$ ipython --no-banner

In [1]: import numpy as np

In [2]: np.set_printoptions(precision=3, suppress=True, linewidth=120)

In [3]: def rd(a):
   ...:     return np.round(a, 3) + 0
   ...: 

In [4]: mat = np.load("layer18.npy")

In [5]: mat
Out[5]: 
array([[1, 0, 0, 1, 2],
       [0, 0, 0, 0, 0],
       [0, 0, 1, 0, 0],
       [2, 0, 0, 3, 2],
       [3, 0, 0, 3, 2]])

In [6]: rd(np.trace(np.linalg.pinv(mat) @ mat))
Out[6]: np.float64(4.0)

In [7]: np.linalg.lstsq(mat[:-1].T, mat[-1])[2]
Out[7]: np.int32(3)

In [8]: rd(mat @ np.linalg.pinv(mat) @ mat)
Out[8]: 
array([[1., 0., 0., 1., 2.],
       [0., 0., 0., 0., 0.],
       [0., 0., 1., 0., 0.],
       [2., 0., 0., 3., 2.],
       [3., 0., 0., 3., 2.]])

In [9]: U, sv, Vh = np.linalg.svd(mat)

In [10]: evecs = Vh[:(sv > 1e-8).sum()]

In [11]: rng = np.random.default_rng(606)

In [12]: x = mat[3] + 2 * mat[0] + rng.integers(2) * np.eye(5)[4]

In [13]: x
Out[13]: array([4., 0., 0., 5., 7.])

In [14]: rd(evecs.T @ evecs)
Out[14]: 
array([[1., 0., 0., 0., 0.],
       [0., 0., 0., 0., 0.],
       [0., 0., 1., 0., 0.],
       [0., 0., 0., 1., 0.],
       [0., 0., 0., 0., 1.]])

In [15]: rd(np.diag(evecs.T @ evecs))
Out[15]: array([1., 0., 1., 1., 1.])

In [16]: np.allclose(evecs.T @ evecs @ x, x)
Out[16]: True

In [17]: M = np.load("m.npy")

In [18]: M
Out[18]: 
array([[4., 1., 1., 1., 1., 1., 1.],
       [1., 4., 1., 1., 1., 1., 1.],
       [1., 1., 4., 1., 1., 1., 1.],
       [1., 1., 1., 4., 1., 1., 1.],
       [1., 1., 1., 1., 4., 1., 1.],
       [1., 1., 1., 1., 1., 4., 1.],
       [1., 1., 1., 1., 1., 1., 4.]])

In [19]: np.sort(np.abs(np.fft.fft(M[0]))), rd(np.sort(np.linalg.svd(M, compute_uv=False)))
Out[19]: 
(array([ 3.,  3.,  3.,  3.,  3.,  3., 10.]),
 array([ 3.,  3.,  3.,  3.,  3.,  3., 10.]))

In [20]: M @ (-1.0) ** np.arange(7)
Out[20]: array([ 4., -2.,  4., -2.,  4., -2.,  4.])

In [21]: (M + M.T) / 2
Out[21]: 
array([[4., 1., 1., 1., 1., 1., 1.],
       [1., 4., 1., 1., 1., 1., 1.],
       [1., 1., 4., 1., 1., 1., 1.],
       [1., 1., 1., 4., 1., 1., 1.],
       [1., 1., 1., 1., 4., 1., 1.],
       [1., 1., 1., 1., 1., 4., 1.],
       [1., 1., 1., 1., 1., 1., 4.]])

In [22]: np.allclose(M @ M.T, M.T @ M)
Out[22]: True

In [23]: M @ M
Out[23]: 
array([[22., 13., 13., 13., 13., 13., 13.],
       [13., 22., 13., 13., 13., 13., 13.],
       [13., 13., 22., 13., 13., 13., 13.],
       [13., 13., 13., 22., 13., 13., 13.],
       [13., 13., 13., 13., 22., 13., 13.],
       [13., 13., 13., 13., 13., 22., 13.],
       [13., 13., 13., 13., 13., 13., 22.]])

In [24]: rd(np.linalg.det(M))
Out[24]: np.float64(7290.0)

In [25]: z = rng.permutation(7)

In [26]: z
Out[26]: array([5, 4, 3, 0, 1, 6, 2])

In [27]: B = M[z][:, z]

In [28]: print(B)
[[4. 1. 1. 1. 1. 1. 1.]
 [1. 4. 1. 1. 1. 1. 1.]
 [1. 1. 4. 1. 1. 1. 1.]
 [1. 1. 1. 4. 1. 1. 1.]
 [1. 1. 1. 1. 4. 1. 1.]
 [1. 1. 1. 1. 1. 4. 1.]
 [1. 1. 1. 1. 1. 1. 4.]]

In [29]: print(np.diag(B))
[4. 4. 4. 4. 4. 4. 4.]

In [30]: def softmax(z):
    ...:     e = np.exp(z - z.max(axis=-1, keepdims=True))
    ...:     return e / e.sum(axis=-1, keepdims=True)
    ...: 

In [31]: rd(softmax(M[3]))
Out[31]: array([0.038, 0.038, 0.038, 0.77 , 0.038, 0.038, 0.038])

In [32]: rd(softmax(M).sum(axis=1))
Out[32]: array([1., 1., 1., 1., 1., 1., 1.])

In [33]: rd(softmax(M[3] + 3))
Out[33]: array([0.038, 0.038, 0.038, 0.77 , 0.038, 0.038, 0.038])

In [34]: att = M @ M.T / np.sqrt(7)

In [35]: rd(softmax(att))
Out[35]: 
array([[0.833, 0.028, 0.028, 0.028, 0.028, 0.028, 0.028],
       [0.028, 0.833, 0.028, 0.028, 0.028, 0.028, 0.028],
       [0.028, 0.028, 0.833, 0.028, 0.028, 0.028, 0.028],
       [0.028, 0.028, 0.028, 0.833, 0.028, 0.028, 0.028],
       [0.028, 0.028, 0.028, 0.028, 0.833, 0.028, 0.028],
       [0.028, 0.028, 0.028, 0.028, 0.028, 0.833, 0.028],
       [0.028, 0.028, 0.028, 0.028, 0.028, 0.028, 0.833]])
